% python3 -q
>>> import numpy as np
>>> import numpy.linalg as la
>>> np.set_printoptions(precision=3, suppress=True, linewidth=200, sign=" ")
>>> other = np.array([[-1, 3], [-2, -2], [3, -2]])
>>> K = np.kron(np.eye(3, dtype=int), other)
>>> K
array([[-1,  3,  0,  0,  0,  0],
       [-2, -2,  0,  0,  0,  0],
       [ 3, -2,  0,  0,  0,  0],
       [ 0,  0, -1,  3,  0,  0],
       [ 0,  0, -2, -2,  0,  0],
       [ 0,  0,  3, -2,  0,  0],
       [ 0,  0,  0,  0, -1,  3],
       [ 0,  0,  0,  0, -2, -2],
       [ 0,  0,  0,  0,  3, -2]])
>>> x0 = np.array([1, 2, 1, -3, 3, 0])
>>> target = K @ x0
>>> np.round(la.lstsq(K, target)[0], 3) + 0
array([ 1.,  2.,  1., -3.,  3.,  0.])
>>> target
array([  5,  -6,  -1, -10,   4,   9,  -3,  -6,   9])
>>> rng = np.random.default_rng(300539)
>>> target = target + 0.3 * rng.normal(size=9)
>>> target
array([ 4.59 , -5.805, -0.598, -9.594,  3.426,  8.663, -3.141, -6.839,  9.135])
>>> beta, *_ = la.lstsq(K, target)
>>> np.round(K.T @ (target - K @ beta), 3) + 0
array([ 0.,  0.,  0.,  0.,  0.,  0.])
>>> [round(float(la.norm(la.solve(K.T @ K + lam * np.eye(6), K.T @ target))), 2) for lam in (0, 1, 10, 100)]
[4.88, 4.56, 2.93, 0.68]
>>> round(float(la.norm(K, 2)), 3)
4.552
>>> K[3] @ K[2]
np.int64(0)
>>> round(la.norm(K[3] - K[2]), 3)
np.float64(4.796)
>>> other = K / np.sqrt((K ** 2).mean(axis=1, keepdims=True))
>>> la.matrix_rank(K - K.mean(axis=1, keepdims=True))
np.int64(5)
>>> la.norm(other, axis=1)
array([ 2.449,  2.449,  2.449,  2.449,  2.449,  2.449,  2.449,  2.449,  2.449])
>>> other[5]
array([ 0.   ,  0.   ,  2.038, -1.359,  0.   ,  0.   ])
>>> la.matrix_rank(other) == la.matrix_rank(K)
np.True_
>>> hat = K @ la.solve(K.T @ K, K.T)
>>> la.matrix_rank(np.eye(9) - hat)
np.int64(3)
>>> np.round(la.eigvalsh(hat), 3) + 0
array([ 0.,  0.,  0.,  1.,  1.,  1.,  1.,  1.,  1.])
>>> np.allclose(hat @ hat, hat)
True
>>> other = K + rng.integers(-2, 3, (9, 3)) @ rng.integers(-2, 3, (3, 6))
>>> other
array([[ 2, -1,  0, -2,  1,  3],
       [-3, -2, -3,  2,  0,  0],
       [ 2,  0, -1,  0,  2, -4],
       [ 0, -4, -7,  7, -2,  6],
       [ 0,  4,  4, -6,  2, -6],
       [ 0, -4, -5,  2,  0,  4],
       [-2,  2, -1,  2, -2,  2],
       [-3,  2, -4,  4, -3, -3],
       [ 3, -2,  4, -4,  4, -1]])
>>> np.round(la.svd(other - K, compute_uv=False), 3) + 0
array([ 18.933,  11.79 ,   4.307,   0.   ,   0.   ,   0.   ])
>>> other - K
array([[ 3, -4,  0, -2,  1,  3],
       [-1,  0, -3,  2,  0,  0],
       [-1,  2, -1,  0,  2, -4],
       [ 0, -4, -6,  4, -2,  6],
       [ 0,  4,  6, -4,  2, -6],
       [ 0, -4, -8,  4,  0,  4],
       [-2,  2, -1,  2, -1, -1],
       [-3,  2, -4,  4, -1, -1],
       [ 3, -2,  4, -4,  1,  1]])
>>> E = np.loadtxt("m.csv", delimiter=",")
>>> E
array([[  3.018,  -3.005,   3.01 ,  17.981,   9.014,   8.997,  14.983, -30.015,   0.02 ,  12.01 ,   6.002],
       [  3.968,  -9.958,   6.058,   4.023,  -0.011,   2.009,  10.004, -10.021, -10.018,   7.999,  -2.01 ],
       [  0.016,   3.004,  -1.007,  10.013,   5.989,   5.022,   4.997, -15.023,   4.969,   3.989,   4.995],
       [ -1.013,   4.017,  -2.066,   4.006,   2.997,   1.998,   0.004,  -5.023,   5.011,   0.038,   2.988],
       [  1.035,   1.98 ,  -0.02 ,  16.   ,   8.971,   7.98 ,  10.007, -25.007,   4.999,   8.001,   6.97 ],
       [ -3.005,  12.029,  -6.027,  11.993,   9.   ,   5.97 ,  -0.004, -15.003,  14.978,   0.055,   9.001],
       [  0.024,   3.   ,  -0.952,   9.998,   5.992,   4.999,   4.983, -15.001,   4.968,   3.994,   4.995],
       [  1.996,  -4.996,   3.001,   1.993,   0.003,   0.99 ,   5.008,  -5.019,  -5.024,   4.01 ,  -1.011],
       [  3.988,  -6.964,   4.981,  14.003,   6.008,   7.024,  14.985, -24.967,  -5.032,  11.961,   3.007]])
>>> round(float(la.norm(E, 2) / la.norm(E)), 3)
0.907
>>> ang = np.radians(90)
>>> r_ = np.eye(11)
>>> r_[5, 5] = r_[9, 9] = np.cos(ang)
>>> r_[5, 9], r_[9, 5] = -np.sin(ang), np.sin(ang)
>>> r_.round(3) + 0
array([[ 1.,  0.,  0.,  0.,  0.,  0.,  0.,  0.,  0.,  0.,  0.],
       [ 0.,  1.,  0.,  0.,  0.,  0.,  0.,  0.,  0.,  0.,  0.],
       [ 0.,  0.,  1.,  0.,  0.,  0.,  0.,  0.,  0.,  0.,  0.],
       [ 0.,  0.,  0.,  1.,  0.,  0.,  0.,  0.,  0.,  0.,  0.],
       [ 0.,  0.,  0.,  0.,  1.,  0.,  0.,  0.,  0.,  0.,  0.],
       [ 0.,  0.,  0.,  0.,  0.,  0.,  0.,  0.,  0., -1.,  0.],
       [ 0.,  0.,  0.,  0.,  0.,  0.,  1.,  0.,  0.,  0.,  0.],
       [ 0.,  0.,  0.,  0.,  0.,  0.,  0.,  1.,  0.,  0.,  0.],
       [ 0.,  0.,  0.,  0.,  0.,  0.,  0.,  0.,  1.,  0.,  0.],
       [ 0.,  0.,  0.,  0.,  0.,  1.,  0.,  0.,  0.,  0.,  0.],
       [ 0.,  0.,  0.,  0.,  0.,  0.,  0.,  0.,  0.,  0.,  1.]])
>>> other = E @ r_.T
>>> np.abs(other - E).max(axis=0)
array([  0.   ,   0.   ,   0.   ,   0.   ,   0.   ,  21.007,   0.   ,   0.   ,   0.   ,   5.99 ,   0.   ])
>>> np.allclose(E @ E.T, other @ other.T)
True
>>> other
array([[  3.018,  -3.005,   3.01 ,  17.981,   9.014, -12.01 ,  14.983, -30.015,   0.02 ,   8.997,   6.002],
       [  3.968,  -9.958,   6.058,   4.023,  -0.011,  -7.999,  10.004, -10.021, -10.018,   2.009,  -2.01 ],
       [  0.016,   3.004,  -1.007,  10.013,   5.989,  -3.989,   4.997, -15.023,   4.969,   5.022,   4.995],
       [ -1.013,   4.017,  -2.066,   4.006,   2.997,  -0.038,   0.004,  -5.023,   5.011,   1.998,   2.988],
       [  1.035,   1.98 ,  -0.02 ,  16.   ,   8.971,  -8.001,  10.007, -25.007,   4.999,   7.98 ,   6.97 ],
       [ -3.005,  12.029,  -6.027,  11.993,   9.   ,  -0.055,  -0.004, -15.003,  14.978,   5.97 ,   9.001],
       [  0.024,   3.   ,  -0.952,   9.998,   5.992,  -3.994,   4.983, -15.001,   4.968,   4.999,   4.995],
       [  1.996,  -4.996,   3.001,   1.993,   0.003,  -4.01 ,   5.008,  -5.019,  -5.024,   0.99 ,  -1.011],
       [  3.988,  -6.964,   4.981,  14.003,   6.008, -11.961,  14.985, -24.967,  -5.032,   7.024,   3.007]])
>>> def softmax(z):
...     e = np.exp(z - z.max(axis=-1, keepdims=True))
...     return e / e.sum(axis=-1, keepdims=True)
... 
>>> np.round(softmax(E[3] + -2), 3) + 0
array([ 0.001,  0.179,  0.   ,  0.177,  0.065,  0.024,  0.003,  0.   ,  0.484,  0.003,  0.064])
>>> np.round(softmax(E[3]), 3) + 0
array([ 0.001,  0.179,  0.   ,  0.177,  0.065,  0.024,  0.003,  0.   ,  0.484,  0.003,  0.064])
>>> S = E @ E.T / np.sqrt(11)
>>> softmax(S).round(6).argmax(axis=1)
array([ 0,  8,  0,  5,  0,  5,  0,  8,  0])
>>> np.round(softmax(S + np.triu(np.full(S.shape, -np.inf), 1)), 3) + 0
array([[ 1.,  0.,  0.,  0.,  0.,  0.,  0.,  0.,  0.],
       [ 1.,  0.,  0.,  0.,  0.,  0.,  0.,  0.,  0.],
       [ 1.,  0.,  0.,  0.,  0.,  0.,  0.,  0.,  0.],
       [ 1.,  0.,  0.,  0.,  0.,  0.,  0.,  0.,  0.],
       [ 1.,  0.,  0.,  0.,  0.,  0.,  0.,  0.,  0.],
       [ 0.,  0.,  0.,  0.,  0.,  1.,  0.,  0.,  0.],
       [ 1.,  0.,  0.,  0.,  0.,  0.,  0.,  0.,  0.],
       [ 1.,  0.,  0.,  0.,  0.,  0.,  0.,  0.,  0.],
       [ 1.,  0.,  0.,  0.,  0.,  0.,  0.,  0.,  0.]])
>>> x0 = np.array([-9, -5, -7, -4, -2, 5, -2, -3, -4, -5, 0])
>>> a = np.maximum(E @ x0, 0)
>>> E.T @ a
array([ 0.,  0.,  0.,  0.,  0.,  0.,  0.,  0.,  0.,  0.,  0.])
>>> np.flatnonzero(a > 1e-9)
array([], dtype=int64)
>>> np.maximum(E @ (3 * x0), 0)
array([ 0.,  0.,  0.,  0.,  0.,  0.,  0.,  0.,  0.])
>>> u = np.array([1, 2, 3, 2, -2, 2, 1, 2, 2])
>>> mat = u[np.abs(np.subtract.outer(np.arange(9), np.arange(9)))]
>>> mat
array([[ 1,  2,  3,  2, -2,  2,  1,  2,  2],
       [ 2,  1,  2,  3,  2, -2,  2,  1,  2],
       [ 3,  2,  1,  2,  3,  2, -2,  2,  1],
       [ 2,  3,  2,  1,  2,  3,  2, -2,  2],
       [-2,  2,  3,  2,  1,  2,  3,  2, -2],
       [ 2, -2,  2,  3,  2,  1,  2,  3,  2],
       [ 1,  2, -2,  2,  3,  2,  1,  2,  3],
       [ 2,  1,  2, -2,  2,  3,  2,  1,  2],
       [ 2,  2,  1,  2, -2,  2,  3,  2,  1]])
>>> W1 = np.array([[0, 0, 2, 1, 0, 2],
...     [1, 2, 2, 1, 2, 0],
...     [2, 0, 2, 1, 0, 1],
...     [1, 1, 0, 2, 0, 0],
...     [1, 2, 1, 2, 0, 1],
...     [2, 2, 1, 1, 0, 1],
...     [2, 2, 0, 0, 2, 1],
...     [1, 2, 0, 0, 2, 2],
...     [1, 0, 1, 2, 0, 0]])
>>> beta = np.array([-3, 0, -1, 3, -2, 3])
>>> H = np.maximum(mat @ W1 + beta, 0)
>>> (H > 0).astype(int)
array([[ 1,  1,  1,  1,  1,  1],
       [ 1,  1,  1,  1,  1,  1],
       [ 1,  1,  1,  1,  1,  1],
       [ 1,  1,  1,  1,  1,  1],
       [ 1,  1,  1,  1,  1,  1],
       [ 1,  1,  1,  1,  1,  1],
       [ 1,  1,  1,  1,  1,  1],
       [ 1,  1,  1,  1,  1,  1],
       [ 1,  1,  1,  1,  1,  1]])
>>> cent = np.array([[0, 1], [0, 1], [-1, 1], [2, -1], [-3, -1], [2, 3]])
>>> W1 @ cent
array([[ 4,  7],
       [-6,  2],
       [ 2,  6],
       [ 4,  0],
       [ 5,  5],
       [ 3,  7],
       [-4,  5],
       [-2,  7],
       [ 3,  0]])
>>> np.round(np.abs(la.eigvals(mat)).max(), 3)
np.float64(13.541)
>>> round(float(la.det(mat)), 3)
693175.0
>>> np.allclose(mat, mat.T)
True
>>> np.sort(np.abs(la.eigvals(mat)))
array([  1.828,   2.04 ,   3.828,   4.099,   4.384,   4.726,   6.099,   6.923,  13.541])
>>> u = np.array([1, 0, 2, 1, 0, 0, 2, 0, 1])
>>> other = mat + np.outer(u, np.eye(9)[5])
>>> other
array([[ 1.,  2.,  3.,  2., -2.,  3.,  1.,  2.,  2.],
       [ 2.,  1.,  2.,  3.,  2., -2.,  2.,  1.,  2.],
       [ 3.,  2.,  1.,  2.,  3.,  4., -2.,  2.,  1.],
       [ 2.,  3.,  2.,  1.,  2.,  4.,  2., -2.,  2.],
       [-2.,  2.,  3.,  2.,  1.,  2.,  3.,  2., -2.],
       [ 2., -2.,  2.,  3.,  2.,  1.,  2.,  3.,  2.],
       [ 1.,  2., -2.,  2.,  3.,  4.,  1.,  2.,  3.],
       [ 2.,  1.,  2., -2.,  2.,  3.,  2.,  1.,  2.],
       [ 2.,  2.,  1.,  2., -2.,  3.,  3.,  2.,  1.]])
>>> la.matrix_rank(la.inv(other) - la.inv(mat), tol=1e-8)
np.int64(1)
>>> la.matrix_rank(other - mat)
np.int64(1)
>>> np.round(softmax(10 * other[4]), 3) + 0
array([ 0. ,  0. ,  0.5,  0. ,  0. ,  0. ,  0.5,  0. ,  0. ])
>>> softmax(other[4] + -1)
array([ 0.002,  0.102,  0.276,  0.102,  0.037,  0.102,  0.276,  0.102,  0.002])
>>> softmax(other).sum(axis=1)
array([ 1.,  1.,  1.,  1.,  1.,  1.,  1.,  1.,  1.])
>>> S = other @ other.T / np.sqrt(9)
>>> softmax(S)[4] @ other
array([-1.992,  2.   ,  2.998,  2.   ,  0.995,  2.002,  2.998,  1.999, -1.992])
>>> np.round(softmax(S + np.triu(np.full(S.shape, -np.inf), 1)), 3) + 0
array([[ 1.   ,  0.   ,  0.   ,  0.   ,  0.   ,  0.   ,  0.   ,  0.   ,  0.   ],
       [ 0.001,  0.999,  0.   ,  0.   ,  0.   ,  0.   ,  0.   ,  0.   ,  0.   ],
       [ 0.   ,  0.   ,  1.   ,  0.   ,  0.   ,  0.   ,  0.   ,  0.   ,  0.   ],
       [ 0.   ,  0.   ,  0.002,  0.997,  0.   ,  0.   ,  0.   ,  0.   ,  0.   ],
       [ 0.001,  0.   ,  0.   ,  0.   ,  0.999,  0.   ,  0.   ,  0.   ,  0.   ],
       [ 0.001,  0.007,  0.002,  0.   ,  0.   ,  0.991,  0.   ,  0.   ,  0.   ],
       [ 0.   ,  0.   ,  0.013,  0.001,  0.   ,  0.   ,  0.986,  0.   ,  0.   ],
       [ 0.004,  0.   ,  0.019,  0.199,  0.   ,  0.003,  0.019,  0.755,  0.   ],
       [ 0.156,  0.   ,  0.001,  0.008,  0.002,  0.001,  0.004,  0.001,  0.827]])
>>> cent = np.array([[1, 0, 1, 2, 2, 1, 0, 0],
...     [2, 0, 1, 0, 2, 0, 0, 0],
...     [0, 2, 2, 1, 0, 1, 2, 0],
...     [1, 2, 2, 1, 0, 1, 2, 0]])
>>> feats = rng.normal(size=(11, 4)) @ cent + np.array([0, 2, 0, 2, 1, 1, -2, -2])
>>> feats
array([[-1.286,  2.54 , -0.989, -1.291, -2.06 , -0.51 , -1.46 , -2.   ],
       [-3.965,  4.468, -0.195,  3.099, -4.325,  2.167,  0.468, -2.   ],
       [-0.15 ,  0.747, -0.442,  2.006,  2.623,  0.69 , -3.253, -2.   ],
       [ 3.739,  7.597,  7.335,  6.852,  4.475,  4.825,  3.597, -2.   ],
       [-0.593,  4.034,  1.044, -1.24 , -0.98 , -0.111,  0.034, -2.   ],
       [-3.771,  1.606, -3.233, -2.029, -4.677, -1.113, -2.394, -2.   ],
       [-0.214, -0.266, -2.731,  0.044,  0.07 , -0.545, -4.266, -2.   ],
       [ 0.022,  0.645, -0.136,  3.537,  3.438,  1.43 , -3.355, -2.   ],
       [-0.815, -1.076, -3.859, -1.413, -0.566, -1.475, -5.076, -2.   ],
       [-1.14 , -3.939, -6.009, -1.47 ,  0.86 , -2.22 , -7.939, -2.   ],
       [-0.772,  8.887,  4.841,  4.422, -3.093,  3.933,  4.887, -2.   ]])
>>> # null space of dimension 3
>>> other = feats / np.sqrt((feats ** 2).mean(axis=1, keepdims=True))
>>> la.norm(other, axis=1)
array([ 2.828,  2.828,  2.828,  2.828,  2.828,  2.828,  2.828,  2.828,  2.828,  2.828,  2.828])
>>> other[10]
array([-0.165,  1.898,  1.034,  0.944, -0.66 ,  0.84 ,  1.044, -0.427])
>>> ang = np.radians(120)
>>> r_ = np.eye(9)
>>> r_[3, 3] = r_[7, 7] = np.cos(ang)
>>> r_[3, 7], r_[7, 3] = -np.sin(ang), np.sin(ang)
>>> r_
array([[ 1.   ,  0.   ,  0.   ,  0.   ,  0.   ,  0.   ,  0.   ,  0.   ,  0.   ],
       [ 0.   ,  1.   ,  0.   ,  0.   ,  0.   ,  0.   ,  0.   ,  0.   ,  0.   ],
       [ 0.   ,  0.   ,  1.   ,  0.   ,  0.   ,  0.   ,  0.   ,  0.   ,  0.   ],
       [ 0.   ,  0.   ,  0.   , -0.5  ,  0.   ,  0.   ,  0.   , -0.866,  0.   ],
       [ 0.   ,  0.   ,  0.   ,  0.   ,  1.   ,  0.   ,  0.   ,  0.   ,  0.   ],
       [ 0.   ,  0.   ,  0.   ,  0.   ,  0.   ,  1.   ,  0.   ,  0.   ,  0.   ],
       [ 0.   ,  0.   ,  0.   ,  0.   ,  0.   ,  0.   ,  1.   ,  0.   ,  0.   ],
       [ 0.   ,  0.   ,  0.   ,  0.866,  0.   ,  0.   ,  0.   , -0.5  ,  0.   ],
       [ 0.   ,  0.   ,  0.   ,  0.   ,  0.   ,  0.   ,  0.   ,  0.   ,  1.   ]])
>>> other = mat @ r_.T
>>> np.abs(other - mat).max(axis=0)
array([ 0.   ,  0.   ,  0.   ,  7.098,  0.   ,  0.   ,  0.   ,  3.866,  0.   ])
>>> other
array([[ 1.   ,  2.   ,  3.   , -2.732, -2.   ,  2.   ,  1.   ,  0.732,  2.   ],
       [ 2.   ,  1.   ,  2.   , -2.366,  2.   , -2.   ,  2.   ,  2.098,  2.   ],
       [ 3.   ,  2.   ,  1.   , -2.732,  3.   ,  2.   , -2.   ,  0.732,  1.   ],
       [ 2.   ,  3.   ,  2.   ,  1.232,  2.   ,  3.   ,  2.   ,  1.866,  2.   ],
       [-2.   ,  2.   ,  3.   , -2.732,  1.   ,  2.   ,  3.   ,  0.732, -2.   ],
       [ 2.   , -2.   ,  2.   , -4.098,  2.   ,  1.   ,  2.   ,  1.098,  2.   ],
       [ 1.   ,  2.   , -2.   , -2.732,  3.   ,  2.   ,  1.   ,  0.732,  3.   ],
       [ 2.   ,  1.   ,  2.   ,  0.134,  2.   ,  3.   ,  2.   , -2.232,  2.   ],
       [ 2.   ,  2.   ,  1.   , -2.732, -2.   ,  2.   ,  3.   ,  0.732,  1.   ]])
>>> np.allclose(la.norm(mat, axis=1), la.norm(other, axis=1))
True
>>> np.round(la.det(r_), 3), np.trace(r_)
(np.float64(1.0), np.float64(6.0))
>>> la.svd(mat, compute_uv=False), la.svd(other, compute_uv=False)
(array([ 13.541,   6.923,   6.099,   4.726,   4.384,   4.099,   3.828,   2.04 ,   1.828]), array([ 13.541,   6.923,   6.099,   4.726,   4.384,   4.099,   3.828,   2.04 ,   1.828]))
